% ipython --no-banner

In [1]: import numpy as np

In [2]: np.set_printoptions(precision=2, suppress=True, linewidth=160)

In [3]: def tidy(a):
   ...:     return np.round(a, 2) + 0
   ...: 

In [4]: F = np.load("w.npy")

In [5]: F
Out[5]: 
array([[-1.98,  1.03,  1.2 ],
       [ 0.94, -0.32, -0.64],
       [ 4.92, -2.41, -3.18],
       [-2.86,  1.17,  1.69],
       [-4.85,  2.4 ,  2.84],
       [ 4.93, -2.35, -3.05],
       [ 0.94, -0.46, -0.68],
       [ 1.86, -0.94, -1.22],
       [-1.84,  0.94,  1.28],
       [-3.99,  2.24,  2.47],
       [-2.03,  0.9 ,  1.27],
       [-0.89,  0.68,  0.85],
       [-1.08,  0.42,  0.62],
       [-2.98,  1.46,  1.77],
       [ 3.95, -2.06, -2.33],
       [ 3.08, -1.36, -1.99],
       [-4.97,  2.42,  3.02],
       [-0.79,  0.48,  0.52],
       [-3.04,  1.5 ,  1.61],
       [ 0.82, -0.3 , -0.63],
       [-0.97,  0.47,  0.72],
       [-3.86,  2.13,  2.38],
       [-2.01,  1.11,  1.18],
       [-3.96,  2.01,  2.58]])

In [6]: Xc = F - F.mean(axis=0)

In [7]: U, sigma, vt = np.linalg.svd(Xc, full_matrices=False)

In [8]: (np.sign(U[:, 0]) == np.sign(U[0, 0])).astype(int)
Out[8]: array([1, 0, 0, 1, 1, 0, 0, 0, 1, 1, 1, 1, 1, 1, 0, 0, 1, 0, 1, 0, 1, 1, 1, 1])

In [9]: tidy(vt[0] * np.sign(vt[0, np.abs(vt[0]).argmax()]))
Out[9]: array([ 0.78, -0.39, -0.49])

In [10]: tidy(Xc.mean(axis=0))
Out[10]: array([0., 0., 0.])

In [11]: np.abs(U[:, 0]).argmax()
Out[11]: np.int64(2)

In [12]: U, sigma, vt = np.linalg.svd(F)

In [13]: np.argmax(sigma[:-1] / (sigma[1:] + 1e-6)) + 1
Out[13]: np.int64(1)

In [14]: A2 = U[:, :1] @ np.diag(sigma[:1]) @ vt[:1]

In [15]: tidy(np.abs(F - A2).max())
Out[15]: np.float64(0.21)

In [16]: np.linalg.matrix_rank(F, rtol=0.05)
Out[16]: np.int64(1)

In [17]: tidy(np.linalg.norm(F - A2, 2)), tidy(sigma[1])
Out[17]: (np.float64(0.56), np.float64(0.56))

In [18]: A2 = np.array([[-4, 6], [5, 3]])

In [19]: C = np.array([[-8]])

In [20]: data = np.block([[A2, np.array([[0], [0]])], [np.zeros((1, 2)), C]])

In [21]: data
Out[21]: 
array([[-4.,  6.,  0.],
       [ 5.,  3.,  0.],
       [ 0.,  0., -8.]])

In [22]: tidy(np.linalg.norm(data, axis=1))
Out[22]: array([7.21, 5.83, 8.  ])

In [23]: tidy(np.linalg.norm(data[0] - data[2]))
Out[23]: np.float64(10.77)

In [24]: np.linalg.norm(data, axis=2)
AxisError: axis 2 is out of bounds for array of dimension 2
